$ ipython --no-banner

In [1]: import numpy as np

In [2]: import numpy.linalg as la

In [3]: np.set_printoptions(suppress=True, linewidth=140)

In [4]: rnd = lambda a: np.round(a, 3) + 0

In [5]: A = np.loadtxt("dump.csv", delimiter=",")

In [6]: print(A)
[[ 2.  3. -2.  1.  1. -3.  0.  1. -2. -3.  3.]
 [ 1.  0. -2.  1.  3. -1.  0.  3.  3.  2.  2.]
 [-2. -1. -2.  2.  3.  2.  2. -2.  0. -3.  0.]
 [ 2.  2.  3.  2.  1.  3.  1.  3. -1. -2.  3.]
 [ 0.  2. -2.  0.  2.  2.  0.  3.  0.  1. -1.]
 [-2.  0.  1. -1. -3.  1.  1. -3. -2.  3.  2.]
 [-3. -1.  3. -3.  3. -1.  2.  3.  3.  3. -1.]
 [-1. -2.  1.  0. -3.  3. -3.  1.  2. -2.  2.]
 [-2.  2. -1.  1.  0.  1. -3.  1. -1. -2. -3.]
 [-3.  3.  3.  2. -1.  0.  1. -3. -3.  0. -3.]
 [ 0. -3. -1. -1. -3.  1.  2. -2. -2. -1. -2.]
 [-3. -3. -2. -2.  2.  2.  2.  0.  1.  0.  2.]]

In [7]: hat = A @ la.solve(A.T @ A, A.T)

In [8]: print(np.allclose(hat @ hat, hat))
True

In [9]: print(rnd(la.eigvalsh(hat)))
[0. 1. 1. 1. 1. 1. 1. 1. 1. 1. 1. 1.]

In [10]: print(rnd(np.diag(hat)))
[0.997 1.    0.824 0.998 0.996 0.821 0.913 0.997 0.929 0.813 0.988 0.725]

In [11]: print(rnd(hat @ A[:, 6]))
[ 0.  0.  2.  1.  0.  1.  2. -3. -3.  1.  2.  2.]

In [12]: Q, evecs = la.qr(A[:, :10])[0], la.qr(A[:, 10:])[0]

In [13]: sigma = la.svd(Q.T @ evecs, compute_uv=False)

In [14]: print((sigma > 0.9).sum())
0

In [15]: print(rnd(sigma))
[0.685]

In [16]: print(rnd(la.norm(Q @ Q.T - evecs @ evecs.T, 2)))
1.0

In [17]: x = np.array([-2, 9, -6, 9, -3, 5, 7, -4, 0, -7, 8])

In [18]: h1 = np.maximum(A @ x, 0)

In [19]: print(np.maximum(A @ x, 0) - np.maximum(-A @ x, 0))
[ 67.  -5.  69.  59.   7.  17. -89.   7.   7.  31.  -3.   7.]

In [20]: print(np.maximum(A @ (3 * x), 0))
[201.   0. 207. 177.  21.  51.   0.  21.  21.  93.   0.  21.]

In [21]: print(A - A[0])
[[ 0.  0.  0.  0.  0.  0.  0.  0.  0.  0.  0.]
 [-1. -3.  0.  0.  2.  2.  0.  2.  5.  5. -1.]
 [-4. -4.  0.  1.  2.  5.  2. -3.  2.  0. -3.]
 [ 0. -1.  5.  1.  0.  6.  1.  2.  1.  1.  0.]
 [-2. -1.  0. -1.  1.  5.  0.  2.  2.  4. -4.]
 [-4. -3.  3. -2. -4.  4.  1. -4.  0.  6. -1.]
 [-5. -4.  5. -4.  2.  2.  2.  2.  5.  6. -4.]
 [-3. -5.  3. -1. -4.  6. -3.  0.  4.  1. -1.]
 [-4. -1.  1.  0. -1.  4. -3.  0.  1.  1. -6.]
 [-5.  0.  5.  1. -2.  3.  1. -4. -1.  3. -6.]
 [-2. -6.  1. -2. -4.  4.  2. -3.  0.  2. -5.]
 [-5. -6.  0. -3.  1.  5.  2. -1.  3.  3. -1.]]

In [22]: print(np.diff(A, axis=0))
[[-1. -3.  0.  0.  2.  2.  0.  2.  5.  5. -1.]
 [-3. -1.  0.  1.  0.  3.  2. -5. -3. -5. -2.]
 [ 4.  3.  5.  0. -2.  1. -1.  5. -1.  1.  3.]
 [-2.  0. -5. -2.  1. -1. -1.  0.  1.  3. -4.]
 [-2. -2.  3. -1. -5. -1.  1. -6. -2.  2.  3.]
 [-1. -1.  2. -2.  6. -2.  1.  6.  5.  0. -3.]
 [ 2. -1. -2.  3. -6.  4. -5. -2. -1. -5.  3.]
 [-1.  4. -2.  1.  3. -2.  0.  0. -3.  0. -5.]
 [-1.  1.  4.  1. -1. -1.  4. -4. -2.  2.  0.]
 [ 3. -6. -4. -3. -2.  1.  1.  1.  1. -1.  1.]
 [-3.  0. -1. -1.  5.  1.  0.  2.  3.  1.  4.]]

In [23]: print(np.count_nonzero(A))
115

In [24]: print(A.sum(axis=1))
[  1.  12.  -1.  17.   7.  -3.   8.  -2.  -7.  -4. -12.  -1.]

In [25]: M = np.loadtxt("mat.csv", delimiter=",")

In [26]: print(rnd(M))
[[ 0.071  2.238  1.85   1.375  1.182]
 [ 1.23   3.422  4.196  1.351  3.426]
 [ 0.811  3.457  4.759  1.845  2.175]
 [ 2.     4.449  5.456  0.558  3.661]
 [-3.403 -2.235 -5.133  3.337 -1.805]
 [ 2.158  2.966  2.609  0.678  7.38 ]
 [ 1.052  1.911  0.644  0.822  5.207]
 [-0.795  3.298  4.929  2.333 -3.441]
 [-1.005  2.549  2.209  1.111 -4.007]
 [-1.878 -0.713 -2.963  2.462  0.377]
 [-0.282  1.808  1.983  2.367  1.623]
 [-0.806  0.2   -1.578  2.021  2.398]
 [-1.33   1.878  2.523  2.767 -2.309]
 [-0.585  1.357  0.85   2.136  1.082]
 [ 0.881  2.85   4.229  2.528  4.35 ]
 [-0.662  2.538  3.083  2.007 -1.717]
 [ 0.258  1.727  1.013  1.56   3.141]
 [ 0.261  2.587  2.689  1.516  1.386]
 [-0.399  1.874  2.259  2.511  1.168]
 [-1.09  -0.824 -4.049  1.598  2.884]
 [ 1.307  3.099  3.097  0.898  3.929]
 [ 1.201  3.896  5.572  1.779  2.789]
 [-0.807  2.694  4.202  2.814 -1.803]
 [ 0.291  2.777  3.349  1.796  1.407]
 [ 0.49   1.694  0.687  1.299  3.87 ]
 [ 0.657  1.699  1.865  2.466  5.695]
 [ 2.264  3.426  2.73  -0.122  6.083]
 [-1.262  0.85   0.453  2.753  0.004]
 [ 3.402  5.433  8.047  1.181  7.921]
 [ 0.609  3.287  4.557  1.982  1.845]
 [-0.309  2.483  3.121  2.155 -0.048]
 [ 1.78   5.152  7.502  1.198  2.012]
 [-0.085  1.85   0.702  1.002  0.961]
 [-0.886  0.588  0.132  2.956  2.234]
 [ 1.329  4.527  6.777  1.722  1.985]
 [ 0.968  1.483  0.961  1.995  6.902]
 [-0.725  0.315 -2.462  0.907  1.376]
 [-1.173 -0.764 -2.92   2.608  3.444]
 [-0.866  2.677  4.357  3.003 -1.815]]

In [27]: rk = la.matrix_rank(M)

In [28]: print(rk)
4

In [29]: N = la.svd(M)[2][rk:].T

In [30]: print(rnd(N[:, 0] / N[np.abs(N[:, 0]).round(6).argmax(), 0]))
[ 1.    0.   -0.25  0.5  -0.25]

In [31]: print([int(la.matrix_rank(M[:i])) for i in range(1, len(M) + 1)])
[1, 2, 3, 4, 4, 4, 4, 4, 4, 4, 4, 4, 4, 4, 4, 4, 4, 4, 4, 4, 4, 4, 4, 4, 4, 4, 4, 4, 4, 4, 4, 4, 4, 4, 4, 4, 4, 4, 4]

In [32]: print(la.matrix_rank(M.T @ M), la.matrix_rank(M @ M.T))
4 4

In [33]: print([int(la.matrix_rank(np.delete(M, i, axis=0))) for i in range(39)])
[4, 4, 4, 4, 4, 4, 4, 4, 4, 4, 4, 4, 4, 4, 4, 4, 4, 4, 4, 4, 4, 4, 4, 4, 4, 4, 4, 4, 4, 4, 4, 4, 4, 4, 4, 4, 4, 4, 4]

In [34]: print([int(la.matrix_rank(M[:, :j + 1])) for j in range(5)])
[1, 2, 3, 4, 4]

In [35]: print(rnd(N @ N.T))
[[ 0.727  0.    -0.182  0.364 -0.182]
 [ 0.     0.     0.     0.     0.   ]
 [-0.182  0.     0.045 -0.091  0.045]
 [ 0.364  0.    -0.091  0.182 -0.091]
 [-0.182  0.     0.045 -0.091  0.045]]

In [36]: Uu, sigma, VT = la.svd(M)

In [37]: evecs = VT[:(sigma > 1e-8).sum()]

In [38]: rng = np.random.default_rng(971)

In [39]: x = M[0] + -3 * M[21] + rng.integers(2) * np.eye(5)[0]

In [40]: print(rnd(x))
[ -3.531  -9.452 -14.866  -3.963  -7.184]

In [41]: print(rnd(np.diag(evecs.T @ evecs)))
[0.273 1.    0.955 0.818 0.955]

In [42]: print(rnd(evecs.T @ evecs))
[[ 0.273  0.     0.182 -0.364  0.182]
 [ 0.     1.     0.     0.     0.   ]
 [ 0.182  0.     0.955  0.091 -0.045]
 [-0.364  0.     0.091  0.818  0.091]
 [ 0.182  0.    -0.045  0.091  0.955]]
